$ python -q
>>> import numpy as np
>>> np.set_printoptions(precision=3, suppress=True, linewidth=140, sign=" ")
>>> rd = lambda a: np.round(a, 3) + 0
>>> data = np.loadtxt("test5.csv", delimiter=",")
>>> print(data)
[[-1.035 -2.687 -2.487]
 [-1.674 -3.043  0.781]
 [-3.997  0.937  2.114]
 [-1.291 -3.633  0.43 ]
 [-2.55  -0.52  -0.759]
 [-1.524 -3.976  2.049]
 [-2.216 -0.707 -1.72 ]
 [-2.703 -1.661  2.135]
 [-4.404  1.29   3.035]
 [-3.235 -0.748  2.437]
 [-1.559 -1.715 -2.332]
 [-3.341 -0.322  2.008]
 [-1.161 -2.887 -1.582]
 [-1.312 -1.164 -4.423]
 [ 0.387 -6.553 -0.443]
 [-3.491  0.743  0.477]
 [-3.639  2.003 -1.449]
 [-0.631 -4.591 -0.291]
 [-1.494 -2.8   -0.423]
 [-4.31  -0.143  5.525]
 [-2.863 -0.156 -0.235]
 [-3.18  -0.456  1.633]
 [-4.522  1.791  2.504]
 [ 0.127 -4.747 -3.013]
 [-1.853 -1.988 -0.611]]
>>> other = np.c_[data[:, :1] @ np.array([[2]]), np.array([3, 0, 0, 3, -2, -3, -1, 1, -3, 1, -1, -1, 1, -1, -2, 3, 2, -3, 0, -3, -1, -3, -2, -3, -2])]
>>> print(other)
[[-2.07   3.   ]
 [-3.348  0.   ]
 [-7.994  0.   ]
 [-2.582  3.   ]
 [-5.1   -2.   ]
 [-3.048 -3.   ]
 [-4.432 -1.   ]
 [-5.406  1.   ]
 [-8.808 -3.   ]
 [-6.47   1.   ]
 [-3.118 -1.   ]
 [-6.682 -1.   ]
 [-2.322  1.   ]
 [-2.624 -1.   ]
 [ 0.774 -2.   ]
 [-6.982  3.   ]
 [-7.278  2.   ]
 [-1.262 -3.   ]
 [-2.988  0.   ]
 [-8.62  -3.   ]
 [-5.726 -1.   ]
 [-6.36  -3.   ]
 [-9.044 -2.   ]
 [ 0.254 -3.   ]
 [-3.706 -2.   ]]
>>> print(rd(np.linalg.norm(np.linalg.qr(data)[0].T @ other, axis=0) ** 2 / ((other ** 2).sum(axis=0) + 1e-12)))
[ 1.     0.181]
>>> print(np.linalg.matrix_rank(other))
2
>>> print(rd(np.linalg.lstsq(data, other[:, 0])[0]))
[ 2.  0.  0.]
>>> print(rd(np.linalg.norm(other - data @ np.linalg.lstsq(data, other)[0], axis=0)))
[ 0.     9.449]
>>> x = np.array([0, -1, 0])
>>> y = data @ x
>>> print(rd(np.linalg.pinv(data) @ data))
[[ 1.  0.  0.]
 [ 0.  1.  0.]
 [ 0.  0.  1.]]
>>> print(rd(np.linalg.solve(data.T @ data, data.T @ y)))
[ 0. -1.  0.]
>>> rng = np.random.default_rng(685)
>>> y = y + 0.05 * rng.normal(size=25)
>>> print(rd(y))
[ 2.605  3.003 -0.986  3.58   0.452  3.953  0.641  1.603 -1.271  0.763  1.751  0.327  2.908  1.148  6.558 -0.825 -2.039  4.497  2.703
  0.097  0.093  0.466 -1.814  4.686  1.932]
>>> coef, *_ = np.linalg.lstsq(data, y)
>>> print(rd(np.linalg.norm(y - data @ coef)))
0.188
>>> Z = data[[15, 10]].astype(float)
>>> for _ in range(5):
...     idx = np.linalg.norm(data[:, None] - Z, axis=-1).argmin(axis=1)
...     Z = np.array([data[idx == j].mean(axis=0) for j in range(2)])
... 
>>> print(idx)
[ 1  1  0  1  0  1  1  0  0  0  1  0  1  1  1  0  0  1  1  0  0  0  0  1  1]
>>> print(np.abs(Z[1] - Z[0]).argmax())
1
>>> print(rd(Z[1] - Z[0]))
[ 2.348 -3.345 -2.701]
>>> E = np.load("out19.npy")
>>> print(E)
[[ 5  2  9  3]
 [ 1  3  0  8]
 [ 7  1  2  9]
 [ 7  9  3  2]]
>>> idx = rng.permutation(4)
>>> print(idx)
[ 2  0  3  1]
>>> other = E[idx][:, idx]
>>> print(rd(np.sort(np.abs(np.linalg.eigvals(other)))))
[  5.502   6.143   6.143  18.016]
>>> print(other)
[[ 2  7  9  1]
 [ 9  5  3  2]
 [ 3  7  2  9]
 [ 0  1  8  3]]
>>> print(np.allclose(other, E))
False
>>> print(np.trace(other))
12
>>> print(np.diag(other))
[ 2  5  2  3]
>>> print(rd(np.linalg.eigvals(E).sum().real))
12.0
>>> print(rd(np.poly(E)))
[   1.  -12. -134.  254. 3741.]
>>> print(rd(np.linalg.det(2 * E)), rd(np.linalg.det(E)))
59856.0 3741.0
>>> print(np.kron(np.eye(2, dtype=int), E))
[[ 5  2  9  3  0  0  0  0]
 [ 1  3  0  8  0  0  0  0]
 [ 7  1  2  9  0  0  0  0]
 [ 7  9  3  2  0  0  0  0]
 [ 0  0  0  0  5  2  9  3]
 [ 0  0  0  0  1  3  0  8]
 [ 0  0  0  0  7  1  2  9]
 [ 0  0  0  0  7  9  3  2]]
>>> print(rd(np.linalg.eigvals(E)))
[18.016+0.j   -5.759+2.14j -5.759-2.14j  5.502+0.j  ]
>>> print(np.einsum("ij,ji->", E, E))
412
>>> print(rd(np.linalg.det(E[::-1])))
3741.0
>>> print(rd(np.linalg.det(E.T)))
3741.0
>>> Q = E.astype(float).copy()
>>> for j in range(4):
...     Q[:, j] -= Q[:, :j] @ (Q[:, :j].T @ Q[:, j])
...     Q[:, j] /= np.linalg.norm(Q[:, j])
... 
>>> print(rd(Q.T @ E))
[[11.136  7.454  7.184  8.98 ]
 [ 0.     6.28  -1.043 -1.582]
 [ 0.     0.     6.427 -2.36 ]
 [ 0.     0.     0.     8.324]]
>>> mat = np.loadtxt("data.csv", delimiter=",")
>>> print(mat)
[[ 0.3    1.1    0.5  ]
 [ 0.3    0.1    2.1  ]
 [ 0.408  0.214  2.12 ]]
>>> other = np.array([[-1, 0], [-1, 1]])
>>> Z = np.kron(other, mat)
>>> print(Z.shape)
(6, 6)
>>> other = np.linalg.inv(mat)
>>> print(rd(np.linalg.det(mat) * other))
[[-0.237 -2.225  2.26 ]
 [ 0.221  0.432 -0.48 ]
 [ 0.023  0.385 -0.3  ]]
>>> print(rd(np.linalg.inv(other)))
[[ 0.3    1.1    0.5  ]
 [ 0.3    0.1    2.1  ]
 [ 0.408  0.214  2.12 ]]
>>> print(np.allclose(other, mat.T))
False
>>> print(rd(np.linalg.det(mat) * np.linalg.det(other)))
1.0
>>> print(rd(np.linalg.cond(mat)))
55.625
>>> x = np.array([1, 6, 1])
>>> y = mat @ x
>>> coef, lr = np.zeros(3), 1 / np.linalg.norm(mat, 2) ** 2
>>> for i in range(10):
...     coef -= lr * mat.T @ (mat @ coef - y)
...     if i % 2 == 0: print(i, round(np.linalg.norm(mat @ coef - y), 3))
... 
0 5.422
2 4.237
4 3.312
6 2.589
8 2.023
>>> print(rd(coef))
[ 1.08   4.285  1.25 ]
>>> print(rd(np.linalg.cond(mat)))
55.625
>>> print(rd(np.linalg.norm(mat, 2) / np.linalg.norm(mat)))
0.946
>>> print(np.linalg.matrix_rank(mat, rtol=0.1))
2
>>> print(np.linalg.cond(mat) > 100)
False
>>> print(round(np.log10(np.linalg.cond(mat))))
2
